In [1]: import numpy as np

In [2]: np.set_printoptions(precision=2, suppress=True, linewidth=140, legacy="1.25")

In [3]: def tidy(a):
   ...:     return np.round(a, 2) + 0
   ...: 

In [4]: W0 = np.load("sample15.npy")

In [5]: W0
Out[5]: 
array([[ 3.26,  2.05, -0.4 ,  1.44,  0.28,  2.42],
       [ 2.83,  1.74,  0.15,  1.92, -0.09,  2.16],
       [ 3.12,  1.73,  0.03,  1.58, -0.27,  1.83],
       [ 3.54,  1.51,  0.15,  1.97,  0.02,  1.73],
       [ 3.14,  1.92,  0.04,  1.83,  0.27,  1.85],
       [ 2.67,  3.05,  1.06,  2.12,  2.15,  2.2 ],
       [ 3.2 ,  3.1 ,  1.17,  1.97,  2.11,  1.91],
       [ 3.1 ,  2.8 ,  0.69,  1.73,  1.51,  2.38],
       [ 2.89,  2.74,  1.38,  2.29,  2.03,  2.06],
       [ 2.82,  3.2 ,  1.27,  2.03,  1.96,  1.84],
       [ 1.49,  0.68,  2.53,  2.07,  2.97,  2.85],
       [ 1.96,  1.1 ,  3.09,  1.89,  2.8 ,  3.16],
       [ 2.22,  0.82,  3.31,  1.7 ,  3.03,  2.49],
       [ 2.  ,  0.74,  2.87,  2.02,  2.58,  3.51],
       [ 2.26,  1.22,  3.28,  1.77,  2.85,  2.91]])

In [6]: x0 = np.array([-2, -2, 1, 2, -2, 1])

In [7]: W0 @ np.eye(6)[2]
Out[7]: array([-0.4 ,  0.15,  0.03,  0.15,  0.04,  1.06,  1.17,  0.69,  1.38,  1.27,  2.53,  3.09,  3.31,  2.87,  3.28])

In [8]: np.sign((W0 @ x0).round(6))
Out[8]: array([-1., -1., -1., -1., -1., -1., -1., -1., -1., -1., -1., -1., -1., -1., -1.])

In [9]: x0 = np.array([-4, -2, 3, 0, -5, 3])

In [10]: y = W0 @ x0

In [11]: tidy(np.linalg.lstsq(W0, y)[0])
Out[11]: array([-4., -2.,  3.,  0., -5.,  3.])

In [12]: print(tidy(np.linalg.solve(W0.T @ W0, W0.T @ y)))
[-4. -2.  3.  0. -5.  3.]

In [13]: rng = np.random.default_rng(14428)

In [14]: y = y + 0.05 * rng.normal(size=15)

In [15]: tidy(y)
Out[15]: array([-12.46,  -7.44,  -8.91, -11.63, -12.05, -17.76, -20.31, -16.37, -16.86, -18.16,  -6.  ,  -5.31,  -8.31,  -3.21,  -7.14])

In [16]: b, *_ = np.linalg.lstsq(W0, y)

In [17]: [round(float(np.linalg.norm(np.linalg.solve(W0.T @ W0 + lam * np.eye(6), W0.T @ y))), 2) for lam in (0, 1, 10, 100)]
Out[17]: [7.95, 5.33, 3.49, 1.98]

In [18]: tidy(np.linalg.norm(y - W0 @ b))
Out[18]: 0.11

In [19]: tidy(b)
Out[19]: array([-4.  , -2.01,  3.  ,  0.02, -5.01,  3.01])
